% ipython --no-banner

In [1]: import numpy as np

In [2]: import numpy.linalg as la

In [3]: np.set_printoptions(precision=2, suppress=True, linewidth=140)

In [4]: feats = np.loadtxt("arr.csv", delimiter=",")

In [5]: print(feats.round(2) + 0)
[[ 0.43  0.05  0.45 -0.23  0.31  0.64  0.19]
 [ 0.05  0.45 -0.15  0.8   0.12 -0.53  0.05]
 [ 0.45 -0.15  0.25  0.25  0.26 -0.4  -0.17]
 [-0.23  0.8   0.25 -0.82 -0.05  0.46  0.62]
 [ 0.31  0.12  0.26 -0.05  0.17 -0.55  0.  ]
 [ 0.64 -0.53 -0.4   0.46 -0.55 -0.69  0.43]
 [ 0.19  0.05 -0.17  0.62  0.    0.43  0.21]]

In [6]: Uu, sig, VT = la.svd(feats)

In [7]: print(sig.round(2) + 0)
[2. 1. 1. 1. 1. 0. 0.]

In [8]: print(np.argmax(sig[:-1] / (sig[1:] + 1e-6)) + 1)
5

In [9]: A2 = Uu[:, :5] @ np.diag(sig[:5]) @ VT[:5]

In [10]: print(la.matrix_rank(feats, rtol=0.05))
5

In [11]: print(la.matrix_rank(A2))
5

In [12]: print(round(float(np.abs(feats - A2).max()), 2))
0.0

In [13]: print(A2.round(2) + 0)
[[ 0.43  0.05  0.45 -0.23  0.31  0.64  0.19]
 [ 0.05  0.45 -0.15  0.8   0.12 -0.53  0.05]
 [ 0.45 -0.15  0.25  0.25  0.26 -0.4  -0.17]
 [-0.23  0.8   0.25 -0.82 -0.05  0.46  0.62]
 [ 0.31  0.12  0.26 -0.05  0.17 -0.55  0.  ]
 [ 0.64 -0.53 -0.4   0.46 -0.55 -0.69  0.43]
 [ 0.19  0.05 -0.17  0.62  0.    0.43  0.21]]

In [14]: A2 = feats / np.sqrt((feats ** 2).mean(axis=1, keepdims=True))

In [15]: print(la.matrix_rank(feats - feats.mean(axis=1, keepdims=True)))
5

In [16]: print(la.norm(A2, axis=1))
[2.65 2.65 2.65 2.65 2.65 2.65 2.65]

In [17]: C2 = feats.T @ feats

In [18]: print(np.round(la.svd(feats, compute_uv=False) ** 2, 2) + 0)
[4. 1. 1. 1. 1. 0. 0.]

In [19]: print(la.matrix_rank(C2))
5

In [20]: print(np.round(la.eigvalsh(C2)[::-1], 2) + 0)
[4. 1. 1. 1. 1. 0. 0.]

In [21]: print((feats @ feats.T).shape)
(7, 7)

In [22]: evals, evecs = la.eigh(feats)

In [23]: print(np.round(la.svd(feats, compute_uv=False), 2) + 0)
[2. 1. 1. 1. 1. 0. 0.]

In [24]: print(np.round(evecs.T @ evecs, 2) + 0)
[[1. 0. 0. 0. 0. 0. 0.]
 [0. 1. 0. 0. 0. 0. 0.]
 [0. 0. 1. 0. 0. 0. 0.]
 [0. 0. 0. 1. 0. 0. 0.]
 [0. 0. 0. 0. 1. 0. 0.]
 [0. 0. 0. 0. 0. 1. 0.]
 [0. 0. 0. 0. 0. 0. 1.]]

In [25]: print(round(float(evals.sum()), 2), np.round(np.trace(feats), 2))
-0.0 -0.0

In [26]: print(la.eigvalsh(feats + -3 * np.eye(7)))
[-5. -4. -3. -3. -2. -2. -2.]

In [27]: rng = np.random.default_rng(320354)

In [28]: data = np.eye(5, dtype=int)[rng.permutation(5)] * np.array([-8, -3, 7, -4, -5])

In [29]: print(data)
[[ 0  0  7  0  0]
 [ 0 -3  0  0  0]
 [-8  0  0  0  0]
 [ 0  0  0  0 -5]
 [ 0  0  0 -4  0]]

In [30]: P = np.triu(np.array([[0, 3, 2, 1, 1],
    ...:     [1, 1, 2, 0, 2],
    ...:     [3, 1, 2, 1, 0],
    ...:     [3, 3, 3, 3, 1],
    ...:     [3, 1, 0, 2, 1]]), 1) + np.eye(5)

In [31]: A2 = P @ data @ la.inv(P)

In [32]: print(A2)
[[ -16.   39.  -39.   51. -118.]
 [ -16.   45.  -58.   66. -140.]
 [  -8.   24.  -32.   40.  -85.]
 [   0.    0.    0.   -4.   -1.]
 [   0.    0.    0.   -4.    4.]]

In [33]: print(round(la.det(A2), 2))
3360.0

In [34]: print(la.matrix_rank(A2))
5

In [35]: print(np.poly(A2))
[    1.     3.    36.   108. -1120. -3360.]

In [36]: print(P @ data - data @ P)
[[-16.  -9.   0. -11.  -5.]
 [-16.   0.   6.  -8.   6.]
 [  0.  24.  16.   8.   3.]
 [  0.   0.   0.  -4.   0.]
 [  0.   0.   0.   0.   4.]]

In [37]: print(np.trace(A2), np.trace(data))
-3.0 -3

In [38]: print(data @ data)
[[-56   0   0   0   0]
 [  0   9   0   0   0]
 [  0   0 -56   0   0]
 [  0   0   0  20   0]
 [  0   0   0   0  20]]

In [39]: print(np.flatnonzero(la.matrix_power((data != 0) + (data.T != 0) + np.eye(5), 5)[2]))
[0 2]

In [40]: print((la.matrix_power((data != 0) + (data.T != 0) + np.eye(5), 5) > 0).astype(int))
[[1 0 1 0 0]
 [0 1 0 0 0]
 [1 0 1 0 0]
 [0 0 0 1 1]
 [0 0 0 1 1]]

In [41]: A2 = data / np.sqrt((data ** 2).mean(axis=1, keepdims=True))

In [42]: print(A2[4])
[ 0.    0.    0.   -2.24  0.  ]

In [43]: print(data - data.mean(axis=1, keepdims=True))
[[-1.4 -1.4  5.6 -1.4 -1.4]
 [ 0.6 -2.4  0.6  0.6  0.6]
 [-6.4  1.6  1.6  1.6  1.6]
 [ 1.   1.   1.   1.  -4. ]
 [ 0.8  0.8  0.8 -3.2  0.8]]

In [44]: print(la.matrix_rank(A2) == la.matrix_rank(data))
True

In [45]: print(la.norm(A2, axis=1))
[2.24 2.24 2.24 2.24 2.24]

In [46]: print(la.matrix_rank(data - data.mean(axis=1, keepdims=True)))
4

In [47]: Uu, sig, VT = la.svd(data, full_matrices=False)

In [48]: print(Uu.T @ data @ VT.T)
[[8. 0. 0. 0. 0.]
 [0. 7. 0. 0. 0.]
 [0. 0. 5. 0. 0.]
 [0. 0. 0. 4. 0.]
 [0. 0. 0. 0. 3.]]

In [49]: print(np.abs(VT[0]))
[1. 0. 0. 0. 0.]

In [50]: print(np.allclose(Uu * sig @ VT, data))
True

In [51]: print((sig > 1e-8).sum())
5

In [52]: print(np.cumsum(sig ** 2) / np.sum(sig ** 2))
[0.39 0.69 0.85 0.94 1.  ]

In [53]: print(Uu.T @ Uu)
[[1. 0. 0. 0. 0.]
 [0. 1. 0. 0. 0.]
 [0. 0. 1. 0. 0.]
 [0. 0. 0. 1. 0.]
 [0. 0. 0. 0. 1.]]

In [54]: print(round(la.norm(data[0], 1), 2), round(la.norm(data[0], np.inf), 2))
7.0 7.0

In [55]: print(np.round(la.norm(data) ** 2 / la.norm(data, 2) ** 2, 2))
2.55

In [56]: print(data[0] @ data[2])
0

In [57]: print(la.norm(data, axis=0))
[8. 3. 7. 4. 5.]

In [58]: print(np.round(la.norm(data, 2), 2))
8.0

In [59]: print(la.norm(data, axis=1).argmax())
2

In [60]: print(la.norm(data, axis=1))
[7. 3. 8. 5. 4.]

In [61]: F = np.load("test3.npy")

In [62]: print(F)
[[10  2  8]
 [10  2  8]
 [ 0  2  0]
 [ 0  2  0]
 [ 2  2  0]
 [22  2 20]
 [ 0  2  0]
 [ 2  2  0]
 [ 0  2  0]
 [ 6  2  4]
 [ 6  2  4]
 [ 6  2  4]
 [ 0  2  0]
 [10  2  8]
 [18  2 16]
 [18  2 16]
 [22  2 20]]

In [63]: r0 = np.array([2, 2])

In [64]: print(np.correlate(F[8], F[15], "full"))
[ 0 32  4 36  0]

In [65]: print(np.convolve(F[8], r0))
[0 4 4 0]

In [66]: print(np.array([np.convolve(row, r0, "same") for row in F]))
[[20 24 20]
 [20 24 20]
 [ 0  4  4]
 [ 0  4  4]
 [ 4  8  4]
 [44 48 44]
 [ 0  4  4]
 [ 4  8  4]
 [ 0  4  4]
 [12 16 12]
 [12 16 12]
 [12 16 12]
 [ 0  4  4]
 [20 24 20]
 [36 40 36]
 [36 40 36]
 [44 48 44]]

In [67]: P = F @ la.solve(F.T @ F, F.T)

In [68]: print(P @ F[:, 1])
[2. 2. 2. 2. 2. 2. 2. 2. 2. 2. 2. 2. 2. 2. 2. 2. 2.]

In [69]: print(np.round(la.eigvalsh(P), 2) + 0)
[0. 0. 0. 0. 0. 0. 0. 0. 0. 0. 0. 0. 0. 0. 1. 1. 1.]

In [70]: print(np.round(np.trace(P), 2))
3.0

In [71]: x0 = np.array([1, 3, 0])

In [72]: target = F @ x0

In [73]: print(np.round(la.lstsq(F, target)[0], 2) + 0)
[1. 3. 0.]

In [74]: print(np.round(la.solve(F.T @ F, F.T @ target), 2) + 0)
[1. 3. 0.]

In [75]: target = target + 0.02 * rng.normal(size=17)

In [76]: print(target)
[15.98 15.97  6.01  6.    8.02 27.99  6.03  8.    6.01 11.96 11.98 12.02  5.99 15.98 24.01 24.01 28.  ]

In [77]: beta, *_ = la.lstsq(F, target)

In [78]: print(beta)
[0.99 3.   0.01]

In [79]: ang = np.radians(36)

In [80]: r_ = np.eye(3)

In [81]: r_[0, 0] = r_[2, 2] = np.cos(ang)

In [82]: r_[0, 2], r_[2, 0] = -np.sin(ang), np.sin(ang)

In [83]: print(r_)
[[ 0.81  0.   -0.59]
 [ 0.    1.    0.  ]
 [ 0.59  0.    0.81]]

In [84]: A2 = F @ r_.T

In [85]: print(np.round(la.det(r_), 2), np.round(np.trace(r_), 2))
1.0 2.62

In [86]: print(np.allclose(la.norm(F, axis=1), la.norm(A2, axis=1)))
True

In [87]: print(np.abs(A2 - F).max(axis=0))
[15.96  0.    9.11]

In [88]: W0 = np.load("mat.npy")

In [89]: print(W0)
[[ 2 -2  1 -1]
 [ 4  0  2  0]
 [ 1 -1  1 -1]
 [ 2  0  2  0]]

In [90]: P = np.triu(np.array([[3, 3, 2, 2], [0, 1, 1, 1], [1, 3, 3, 0], [2, 0, 1, 3]]), 1) + np.eye(4)

In [91]: A2 = P @ W0 @ la.inv(P)

In [92]: print(P @ W0 - W0 @ P)
[[ 18.  -8.  10.  -4.]
 [  3. -13.  -5.  -9.]
 [  0.  -3.  -1.  -1.]
 [  0.  -6.  -4.  -4.]]

In [93]: print(np.round(la.det(A2), 2))
4.0

In [94]: print(la.matrix_rank(A2))
4

In [95]: x0 = np.array([2, 3, 3, 1])

In [96]: target = W0 @ x0

In [97]: print(target)
[ 0 14  1 10]

In [98]: print(la.solve(W0, target))
[2. 3. 3. 1.]

In [99]: print(la.solve(W0, W0[:, 3]))
[ 0. -0.  0.  1.]

In [100]: x0 = np.array([0, 9, 5, 7])

In [101]: target = W0 @ x0

In [102]: beta, lr = np.zeros(4), 1 / la.norm(W0, 2) ** 2

In [103]: for i in range(40):
     ...:     beta -= lr * W0.T @ (W0 @ beta - target)
     ...:     if i % 10 == 0: print(i, round(la.norm(W0 @ beta - target), 2))
     ...: 
0 22.99
10 5.44
20 2.45
30 1.86

In [104]: print(round(la.cond(W0), 2))
17.94

In [105]: Uu, sig, VT = la.svd(W0, full_matrices=False)

In [106]: print(np.round(Uu.T @ W0 @ VT.T, 2) + 0)
[[5.99 0.   0.   0.  ]
 [0.   2.29 0.   0.  ]
 [0.   0.   0.87 0.  ]
 [0.   0.   0.   0.33]]

In [107]: print(Uu.shape, sig.shape, VT.shape)
(4, 4) (4,) (4, 4)

In [108]: print(np.allclose(Uu * sig @ VT, W0))
True

In [109]: print(np.abs(VT[0]))
[0.83 0.2  0.51 0.12]

In [110]: print(sig / sig[0])
[1.   0.38 0.15 0.06]

In [111]: X = np.load("data.npy")

In [112]: print(X)
[[ -5.11   4.83  -4.17  14.2   -8.   -27.25   5.53]
 [ -2.73   4.13 -14.75   0.33   5.34  13.87  -2.73]
 [ -3.54   5.97  -4.06  14.28  -7.11 -24.9    5.23]
 [ -4.67   6.87  -3.49  13.45  -7.61 -27.01   5.28]
 [ -4.44   5.91  -2.57  15.09  -7.94 -26.82   5.95]
 [ -3.48   5.86  -4.75  13.23  -8.24 -27.68   4.12]
 [-16.37   1.47  -2.49  -6.76 -13.74   7.17   4.9 ]
 [ -5.84   6.07  -4.02  12.84 -10.58 -26.19   5.98]
 [-13.9    0.18  -1.97  -7.4  -15.36   7.06   5.08]
 [ -1.77   6.33 -15.84   0.98   4.5   12.3   -4.64]
 [ -2.87   7.3   -3.98  13.83 -10.03 -27.18   5.34]
 [ -4.28   5.96  -3.99  13.56  -6.36 -26.02   5.71]
 [ -1.44   4.3  -15.43   0.42   5.12  11.3   -4.82]
 [ -4.21   5.93  -4.52  12.43  -5.8  -25.27   7.36]
 [-14.71   0.59  -1.39  -7.52 -15.87   6.5    4.35]
 [ -0.09   3.41 -16.43   0.26   3.94  11.12  -1.51]
 [ -4.19   5.77  -3.02  15.36  -8.71 -24.32   6.55]
 [ -1.95   3.81 -16.24   0.91   5.9   10.72  -2.82]
 [ -1.2    4.29 -17.35  -0.59   3.47  13.39  -2.63]
 [ -3.76   7.09  -4.87  13.64  -5.21 -25.15   2.55]
 [ -0.15   4.   -15.9    0.53   2.64  12.48  -3.24]
 [ -4.87   8.21  -3.62  13.46  -7.64 -25.36   6.41]
 [ -3.92   5.24  -3.91  15.78  -8.12 -26.75   7.  ]
 [ -0.09   3.82 -16.53  -0.57   5.85  12.48  -3.65]
 [ -0.33   4.72 -17.46   0.62   4.62  12.4   -0.53]]

In [113]: Uu, sig, VT = la.svd(X, full_matrices=False)

In [114]: print(np.round(Uu.T @ Uu, 2) + 0)
[[1. 0. 0. 0. 0. 0. 0.]
 [0. 1. 0. 0. 0. 0. 0.]
 [0. 0. 1. 0. 0. 0. 0.]
 [0. 0. 0. 1. 0. 0. 0.]
 [0. 0. 0. 0. 1. 0. 0.]
 [0. 0. 0. 0. 0. 1. 0.]
 [0. 0. 0. 0. 0. 0. 1.]]

In [115]: print(Uu.shape, sig.shape, VT.shape)
(25, 7) (7,) (7, 7)

In [116]: print(np.round(np.abs(VT[0]), 2) + 0)
[0.11 0.15 0.   0.4  0.25 0.84 0.18]

In [117]: print(round(np.sqrt((sig ** 2).sum()), 2), round(la.norm(X), 2))
139.99 139.99

In [118]: print(sig / sig[0])
[1.   0.48 0.35 0.05 0.04 0.04 0.03]

In [119]: print(np.abs(Uu[:, 0]).round(6).argmax())
22

In [120]: ang = np.radians(8)

In [121]: r_ = np.eye(7)

In [122]: r_[2, 2] = r_[3, 3] = np.cos(ang)

In [123]: r_[2, 3], r_[3, 2] = -np.sin(ang), np.sin(ang)

In [124]: print(r_)
[[ 1.    0.    0.    0.    0.    0.    0.  ]
 [ 0.    1.    0.    0.    0.    0.    0.  ]
 [ 0.    0.    0.99 -0.14  0.    0.    0.  ]
 [ 0.    0.    0.14  0.99  0.    0.    0.  ]
 [ 0.    0.    0.    0.    1.    0.    0.  ]
 [ 0.    0.    0.    0.    0.    1.    0.  ]
 [ 0.    0.    0.    0.    0.    0.    1.  ]]

In [125]: A2 = X @ r_.T

In [126]: print(np.allclose(X @ X.T, A2 @ A2.T))
True

In [127]: print(np.abs(A2 - X).max(axis=0))
[0.   0.   2.16 2.44 0.   0.   0.  ]

In [128]: print(la.svd(X, compute_uv=False), la.svd(A2, compute_uv=False))
[120.16  57.74  41.57   5.95   5.39   4.32   3.57] [120.16  57.74  41.57   5.95   5.39   4.32   3.57]

In [129]: x0 = np.array([-3, -2, -3, -6, 0, 2, 4])

In [130]: target = X @ x0

In [131]: print(np.round(la.solve(X.T @ X, X.T @ target), 2) + 0)
[-3. -2. -3. -6.  0.  2.  4.]

In [132]: print(np.round(la.pinv(X) @ X, 2) + 0)
[[1. 0. 0. 0. 0. 0. 0.]
 [0. 1. 0. 0. 0. 0. 0.]
 [0. 0. 1. 0. 0. 0. 0.]
 [0. 0. 0. 1. 0. 0. 0.]
 [0. 0. 0. 0. 1. 0. 0.]
 [0. 0. 0. 0. 0. 1. 0.]
 [0. 0. 0. 0. 0. 0. 1.]]

In [133]: target = target + 0.1 * rng.normal(size=25)

In [134]: print(target)
[ -99.26   59.12 -103.65 -102.77 -111.05 -105.19  128.23  -87.97  126.12   40.21 -110.17  -97.68   42.71  -81.5   122.55   57.48 -104.38
   51.6    66.93 -110.29   48.82  -96.84 -107.19   56.1    62.95]

In [135]: beta, *_ = la.lstsq(X, target)

In [136]: print(beta)
[-3.01 -2.05 -3.01 -5.98  0.01  2.    4.01]

In [137]: print(beta.round())
[-3. -2. -3. -6.  0.  2.  4.]

In [138]: m1 = np.vander(np.arange(3) - 2, 4, increasing=True)

In [139]: print(m1)
[[ 1 -2  4 -8]
 [ 1 -1  1 -1]
 [ 1  0  0  0]]

In [140]: A2 = m1 + rng.integers(-2, 3, (3, 1)) @ rng.integers(-2, 3, (1, 4))

In [141]: print(A2)
[[ 1 -2  4 -8]
 [ 1 -1  1 -1]
 [ 5 -4  2  0]]

In [142]: print(A2 - m1)
[[ 0  0  0  0]
 [ 0  0  0  0]
 [ 4 -4  2  0]]

In [143]: print(round(float(la.norm(A2)), 2))
11.58

In [144]: print(la.svd(A2, compute_uv=False))
[9.88 6.04 0.13]

In [145]: print(A2.sum(axis=0))
[ 7 -7  7 -9]

In [146]: print(np.unravel_index(np.abs(A2).argmax(), A2.shape))
(np.int64(0), np.int64(3))

In [147]: print(A2.shape)
(3, 4)

In [148]: print(A2.sum(axis=1))
[-5  0  3]

In [149]: print(la.matrix_rank(A2))
3

In [150]: print(np.count_nonzero(A2))
11

In [151]: print(A2 - A2[0])
[[ 0  0  0  0]
 [ 0  1 -3  7]
 [ 4 -2 -2  8]]
